>>> import numpy as np
>>> np.set_printoptions(suppress=True, linewidth=120)
>>> def rnd(a):
...     return np.round(a, 2) + 0
... 
>>> F = np.loadtxt("a.csv", delimiter=",")
>>> print(F)
[[ 5.  9. -7. -3.  0.  0. -3.  3. -2.  2. -3.]
 [-8. -1.  4.  2. -3.  3. -3.  3.  2. -1.  2.]
 [-8. -3.  4.  3.  0. -3. -3.  1.  2.  0. -3.]
 [ 0.  0.  0. -4.  5.  1.  4.  4.  3.  1.  2.]
 [ 0.  0.  0.  4. -4.  0. -1.  1. -1.  4. -5.]
 [ 0.  0.  0. -5.  0.  1. -4.  0.  0.  3. -4.]
 [ 0.  0.  0. -5. -5.  2.  5.  4. -4.  1.  2.]
 [ 0.  0.  0. -3.  5. -1. -3.  0. -5.  4. -5.]
 [ 0.  0.  0.  0.  4.  2.  1.  2. -4.  0.  2.]
 [ 0.  0.  0.  5. -2.  4.  1.  1. -4. -4. -5.]
 [ 0.  0.  0. -4. -5.  2. -4. -5. -5. -5.  2.]]
>>> rng = np.random.default_rng(96913)
>>> labels = rng.permutation(11)
>>> print(labels)
[ 6  1 10  0  3  9  7  4  8  2  5]
>>> other = F[labels][:, labels]
>>> print(np.allclose(other, F))
False
>>> print(rnd(np.sort(np.abs(np.linalg.eigvals(other)))))
[ 1.14  1.38  4.22  4.98  4.98  7.21  7.21  7.93  8.41  8.41 10.86]
>>> print(np.trace(other))
0.0
>>> W0 = np.loadtxt("x.csv", delimiter=",")
>>> print(W0)
[[ 0.  2.  0. -2. -2.  1. -2. -1.  1.  0.]
 [-2.  0. -1.  0. -2. -2.  0.  0. -3. -2.]
 [ 0.  1.  0.  2.  0.  3. -2.  0.  0.  2.]
 [ 2.  0. -2.  0. -1.  0. -2. -1.  1. -1.]
 [ 2.  2.  0.  1.  0. -1.  2. -1. -1. -1.]
 [-1.  2. -3.  0.  1.  0.  2. -1. -1.  1.]
 [ 2.  0.  2.  2. -2. -2.  0.  3. -1. -1.]
 [ 1.  0.  0.  1.  1.  1. -3.  0. -3. -3.]
 [-1.  3.  0. -1.  1.  1.  1.  3.  0.  0.]
 [ 0.  2. -2.  1.  1. -1.  1.  3.  0.  0.]]
>>> x0 = np.array([0, 0, 1, 2, 0, 0, 0, 2, 1, 2])
>>> print(np.einsum("ij,j->i", W0, x0))
[-5. -8.  8. -5. -3. -4.  9. -7.  4.  6.]
>>> print((W0 * x0).sum(axis=1))
[-5. -8.  8. -5. -3. -4.  9. -7.  4.  6.]
>>> print(np.sign((W0 @ x0).round(6)))
[-1. -1.  1. -1. -1. -1.  1. -1.  1.  1.]
>>> print(W0 * x0)
[[ 0.  0.  0. -4. -0.  0. -0. -2.  1.  0.]
 [-0.  0. -1.  0. -0. -0.  0.  0. -3. -4.]
 [ 0.  0.  0.  4.  0.  0. -0.  0.  0.  4.]
 [ 0.  0. -2.  0. -0.  0. -0. -2.  1. -2.]
 [ 0.  0.  0.  2.  0. -0.  0. -2. -1. -2.]
 [-0.  0. -3.  0.  0.  0.  0. -2. -1.  2.]
 [ 0.  0.  2.  4. -0. -0.  0.  6. -1. -2.]
 [ 0.  0.  0.  2.  0.  0. -0.  0. -3. -6.]
 [-0.  0.  0. -2.  0.  0.  0.  6.  0.  0.]
 [ 0.  0. -2.  2.  0. -0.  0.  6.  0.  0.]]
>>> print((W0 @ x0).argmax())
6
